$ ipython --no-banner

In [1]: import numpy as np

In [2]: np.set_printoptions(precision=3, suppress=True, linewidth=200)

In [3]: M = np.load("run18.npy")

In [4]: M
Out[4]: 
array([[ 0.8,  1.4,  1.1,  0.1, -0.7],
       [-1.4, -0.6, -0.2,  0.4, -1.6],
       [ 0.1, -1.1,  2. ,  0. , -0.7],
       [ 1.2,  0.9,  0.2,  0.4, -1. ]])

In [5]: vec = np.array([7, 4, 1, 2, 6])

In [6]: h = np.maximum(M @ vec, 0)

In [7]: M.T @ h
Out[7]: array([ 15.04,  17.92,  10.53,   3.63, -12.81])

In [8]: np.tanh(M @ vec)
Out[8]: array([ 1., -1., -1.,  1.])

In [9]: np.flatnonzero(h > 1e-9)
Out[9]: array([0, 3])

In [10]: h
Out[10]: array([8.3, 0. , 0. , 7. ])

In [11]: out = np.array([[0, 0, 0], [2, 2, 2]])

In [12]: Z = np.kron(out, M)

In [13]: np.round(np.linalg.norm(Z, 2), 3), round(np.linalg.norm(out, 2) * np.linalg.norm(M, 2), 3)
Out[13]: (np.float64(9.656), np.float64(9.656))

In [14]: Z.shape
Out[14]: (8, 15)

In [15]: blk = np.stack([M, -2 * M, M[::-1]])

In [16]: np.einsum("bij,cij->bc", blk, blk)
Out[16]: 
array([[ 18.55, -37.1 ,   8.84],
       [-37.1 ,  74.2 , -17.68],
       [  8.84, -17.68,  18.55]])

In [17]: blk.sum(axis=0)
Out[17]: 
array([[ 0.4, -0.5, -0.9,  0.3, -0.3],
       [ 1.5, -0.5,  2.2, -0.4,  0.9],
       [-1.5,  0.5, -2.2,  0.4, -0.9],
       [-0.4,  0.5,  0.9, -0.3,  0.3]])

In [18]: (blk @ M.T).shape
Out[18]: (3, 4, 4)

In [19]: np.linalg.matrix_rank(blk.reshape(3, -1))
Out[19]: np.int64(2)

In [20]: u = np.array([3, 5])

In [21]: np.correlate(M[1], M[0], "full")
Out[21]: array([ 0.98,  0.28, -1.46, -2.92, -1.02, -0.48, -1.36, -1.92, -1.28])

In [22]: print(np.cross(M[1, :3], M[0, :3]))
[-0.38  1.38 -1.48]

In [23]: print(np.polyval(u, M[1]))
[0.8 3.2 4.4 6.2 0.2]

In [24]: print(np.convolve(M[1], u))
[-4.2 -8.8 -3.6  0.2 -2.8 -8. ]

In [25]: E = np.load("m.npy")

In [26]: E
Out[26]: 
array([[ 4, -2,  0,  0],
       [-2,  0,  0,  0],
       [ 6, -3,  4, -2],
       [-3,  0, -2,  0]])

In [27]: vec = np.array([-3, 1, 0, 2])

In [28]: np.sign((E @ vec).round(6))
Out[28]: array([-1,  1, -1,  1])

In [29]: (E @ vec).argmax()
Out[29]: np.int64(3)

In [30]: E @ np.ones(4)
Out[30]: array([ 2., -2.,  5., -5.])

In [31]: np.linalg.norm(E @ vec) <= np.linalg.norm(E, 2) * np.linalg.norm(vec) + 1e-9
Out[31]: np.True_

In [32]: np.einsum("ij,j->i", E, vec)
Out[32]: array([-14,   6, -25,   9])

In [33]: E * vec
Out[33]: 
array([[-12,  -2,   0,   0],
       [  6,   0,   0,   0],
       [-18,  -3,   0,  -4],
       [  9,   0,   0,   0]])

In [34]: left, sig, Vh = np.linalg.svd(E, full_matrices=False)

In [35]: np.abs(left[:, 0]).round(6).argmax()
Out[35]: np.int64(2)

In [36]: sig
Out[36]: array([9.657, 2.414, 1.657, 0.414])

In [37]: np.round(left.T @ left, 3) + 0
Out[37]: 
array([[1., 0., 0., 0.],
       [0., 1., 0., 0.],
       [0., 0., 1., 0.],
       [0., 0., 0., 1.]])

In [38]: sig / sig[0]
Out[38]: array([1.   , 0.25 , 0.172, 0.043])

In [39]: rng = np.random.default_rng(422)

In [40]: z = rng.permutation(4)

In [41]: z
Out[41]: array([2, 0, 3, 1])

In [42]: out = E[z][:, z]

In [43]: np.allclose(out, E)
Out[43]: False

In [44]: print(round(np.linalg.det(out), 3), round(np.linalg.det(E[z]), 3))
16.0 -16.0

In [45]: np.trace(out)
Out[45]: np.int64(8)

In [46]: np.sort(np.abs(np.linalg.eigvals(out)))
Out[46]: array([0.828, 0.828, 4.828, 4.828])

In [47]: vec = np.array([2, 5, 4, 0])

In [48]: h = np.maximum(E @ vec, 0)

In [49]: np.maximum(E @ vec, 0) - np.maximum(-E @ vec, 0)
Out[49]: array([ -2,  -4,  13, -14])

In [50]: np.flatnonzero(h > 1e-9)
Out[50]: array([2])

In [51]: np.maximum(E @ (3 * vec), 0)
Out[51]: array([ 0,  0, 39,  0])

In [52]: E * (h > 1e-9)[:, None]
Out[52]: 
array([[ 0,  0,  0,  0],
       [ 0,  0,  0,  0],
       [ 6, -3,  4, -2],
       [ 0,  0,  0,  0]])

In [53]: out = np.array([[-3, -4, -1], [4, -2, -3], [-4, -5, -5], [2, -1, 0], [1, 1, -1]])

In [54]: print(np.vstack([M, out.T]).shape)
(7, 5)

In [55]: out.T @ M.T
Out[55]: 
array([[ -1.7,   1.8, -13.4,  -1. ],
       [-12.3,   5.8,  -8.9,  -9. ],
       [ -9.8,   5.8,  -6.1,  -3.9]])

In [56]: np.linalg.matrix_rank(M @ out)
Out[56]: np.int64(3)

In [57]: np.linalg.matrix_rank(np.vstack([M, out.T]))
Out[57]: np.int64(5)

In [58]: np.einsum("ik,kj->ij", M, out)
Out[58]: 
array([[ -1.7, -12.3,  -9.8],
       [  1.8,   5.8,   5.8],
       [-13.4,  -8.9,  -6.1],
       [ -1. ,  -9. ,  -3.9]])

In [59]: F = np.load("mat.npy")

In [60]: F
Out[60]: 
array([[-0.9  , -0.6  , -2.676],
       [-1.   ,  0.7  , -2.846],
       [-0.5  ,  1.2  , -1.537],
       [ 0.4  , -1.2  ,  1.19 ],
       [-0.3  ,  0.5  , -0.954],
       [-0.6  ,  0.2  , -1.862],
       [-0.3  ,  0.3  , -0.829],
       [ 1.   , -2.4  ,  2.974],
       [-0.4  ,  0.3  , -1.227],
       [-0.2  , -1.6  , -0.533],
       [ 1.4  ,  0.8  ,  4.102],
       [-0.5  , -1.6  , -1.388],
       [ 1.4  ,  0.8  ,  4.186],
       [-1.2  , -1.2  , -3.627],
       [-1.   , -0.8  , -3.023],
       [ 1.2  , -0.6  ,  3.563],
       [-0.3  ,  0.1  , -0.981],
       [ 1.8  ,  1.2  ,  5.496],
       [-0.8  ,  0.7  , -2.482],
       [ 0.2  , -0.3  ,  0.669],
       [ 1.8  ,  1.3  ,  5.21 ],
       [-1.2  ,  0.2  , -3.803],
       [ 0.6  , -0.2  ,  1.869]])

In [61]: Ac = F - F.mean(axis=0)

In [62]: V = np.linalg.svd(Ac)[2][:2]

In [63]: out = Ac - Ac @ V.T @ V

In [64]: round(float(np.linalg.norm(out) / np.linalg.norm(Ac)), 3)
Out[64]: 0.008

In [65]: np.round(out.std(axis=0), 3) + 0
Out[65]: array([0.025, 0.   , 0.008])

In [66]: np.round(np.cov(Ac @ V.T, rowvar=False), 3) + 0
Out[66]: 
array([[9.578, 0.   ],
       [0.   , 0.976]])

In [67]: np.linalg.norm(out, axis=1).round(6).argmax()
Out[67]: np.int64(1)

In [68]: np.diag(V.T @ V)
Out[68]: array([0.1, 1. , 0.9])

In [69]: (Ac @ V.T).std(axis=0)
Out[69]: array([3.027, 0.966])

In [70]: Ac = (F - F.mean(axis=0)) / F.std(axis=0)

In [71]: print(np.argwhere(np.abs(Ac) > 2))
[[7 1]]

In [72]: Ac.std(axis=0)
Out[72]: array([1., 1., 1.])

In [73]: coef = np.linalg.lstsq(np.delete(Ac, 2, axis=1), Ac[:, 2])[0]

In [74]: coef
Out[74]: array([ 1.001, -0.008])

In [75]: arr = np.load("arr.npy")

In [76]: arr
Out[76]: 
array([[0, 1],
       [0, 0]])

In [77]: # row 0 is much longer than the rest

In [78]: left, sig, Vh = np.linalg.svd(arr)

In [79]: np.argmax(sig[:-1] / (sig[1:] + 1e-6)) + 1
Out[79]: np.int64(1)

In [80]: sig
Out[80]: array([1., 0.])

In [81]: out = left[:, :1] @ np.diag(sig[:1]) @ Vh[:1]

In [82]: np.linalg.matrix_rank(out)
Out[82]: np.int64(1)

In [83]: out
Out[83]: 
array([[0., 1.],
       [0., 0.]])

In [84]: np.linalg.matrix_rank(arr, rtol=0.05)
Out[84]: np.int64(1)

In [85]: np.abs(arr - out).max()
Out[85]: np.float64(0.0)

In [86]: u = np.array([0, -1])

In [87]: np.array([np.convolve(row, u, "same") for row in E])
Out[87]: 
array([[ 0, -4,  2,  0],
       [ 0,  2,  0,  0],
       [ 0, -6,  3, -4],
       [ 0,  3,  0,  2]])

In [88]: print(np.convolve(E[2], u))
[ 0 -6  3 -4  2]

In [89]: np.cross(E[2, :3], E[1, :3])
Out[89]: array([ 0, -8, -6])

In [90]: arr.reshape(2, 3)
Traceback (most recent call last):
  Cell In[90], line 1
    arr.reshape(2, 3)
ValueError: cannot reshape array of size 4 into shape (2,3)


In [91]: arr.reshape(2, -1)
Out[91]: 
array([[0, 1],
       [0, 0]])

In [92]: blk = arr.reshape(2, 2, -1)

In [93]: np.swapaxes(blk, 1, 2)[0]
Out[93]: array([[0, 1]])

In [94]: blk.sum(axis=1)
Out[94]: 
array([[1],
       [0]])

In [95]: rk = np.linalg.matrix_rank(arr)

In [96]: print(rk)
1

In [97]: ns = np.linalg.svd(arr)[2][rk:].T

In [98]: print(ns @ ns.T)
[[1. 0.]
 [0. 0.]]

In [99]: arr @ ns
Out[99]: 
array([[0.],
       [0.]])

In [100]: print(np.linalg.matrix_rank(arr.T @ arr), np.linalg.matrix_rank(arr @ arr.T))
1 1

In [101]: [int(np.linalg.matrix_rank(arr[:, :j + 1])) for j in range(2)]
Out[101]: [0, 1]

In [102]: print([int(np.linalg.matrix_rank(np.delete(arr, i, axis=0))) for i in range(2)])
[0, 1]

In [103]: np.allclose(arr @ ns, 0)
Out[103]: True

In [104]: K = np.loadtxt("block16.csv", delimiter=",")

In [105]: K
Out[105]: 
array([[ 1.   ,  0.   ,  0.   ,  0.   ,  0.   ],
       [ 0.   ,  1.   ,  0.   ,  0.   ,  0.   ],
       [ 0.   ,  0.   ,  0.707,  0.707,  0.   ],
       [ 0.   ,  0.   , -0.707,  0.707,  0.   ],
       [ 0.   ,  0.   ,  0.   ,  0.   ,  1.   ]])

In [106]: # 4 groups of indices that never mix

In [107]: u = np.array([7, -2, -3, 8])

In [108]: out = E + np.outer(u, np.eye(4)[0])

In [109]: out
Out[109]: 
array([[11., -2.,  0.,  0.],
       [-4.,  0.,  0.,  0.],
       [ 3., -3.,  4., -2.],
       [ 5.,  0., -2.,  0.]])

In [110]: print(np.linalg.matrix_rank(out - E))
1

In [111]: round(float(np.linalg.det(out) / np.linalg.det(E)), 3), round(1 + np.linalg.solve(E, u)[0], 3)
Out[111]: (2.0, np.float64(2.0))

In [112]: np.linalg.determinant(out)
Traceback (most recent call last):
  Cell In[112], line 1
    np.linalg.determinant(out)
AttributeError: module 'numpy.linalg' has no attribute 'determinant'


In [113]: np.allclose(out @ out.T, out.T @ out)
Out[113]: False

In [114]: (out + out.T) / 2
Out[114]: 
array([[11. , -3. ,  1.5,  2.5],
       [-3. ,  0. , -1.5,  0. ],
       [ 1.5, -1.5,  4. , -2. ],
       [ 2.5,  0. , -2. ,  0. ]])

In [115]: assert out == out.T
Traceback (most recent call last):
  Cell In[115], line 1
    assert out == out.T
ValueError: The truth value of an array with more than one element is ambiguous. Use a.any() or a.all()


In [116]: np.allclose(out, out.T)
Out[116]: False

In [117]: out @ out
Out[117]: 
array([[129., -22.,   0.,   0.],
       [-44.,   8.,   0.,   0.],
       [ 47., -18.,  20.,  -8.],
       [ 49.,  -4.,  -8.,   4.]])

In [118]: np.sort(np.abs(np.linalg.eigvals(out)))
Out[118]: array([ 0.685,  0.828,  4.828, 11.685])

In [119]: np.trace(out)
Out[119]: np.float64(15.0)

In [120]: out.inv()
Traceback (most recent call last):
  Cell In[120], line 1
    out.inv()
AttributeError: 'numpy.ndarray' object has no attribute 'inv'


In [121]: print(round(float(np.abs(np.linalg.eigvals(out)).max()), 3))
11.685
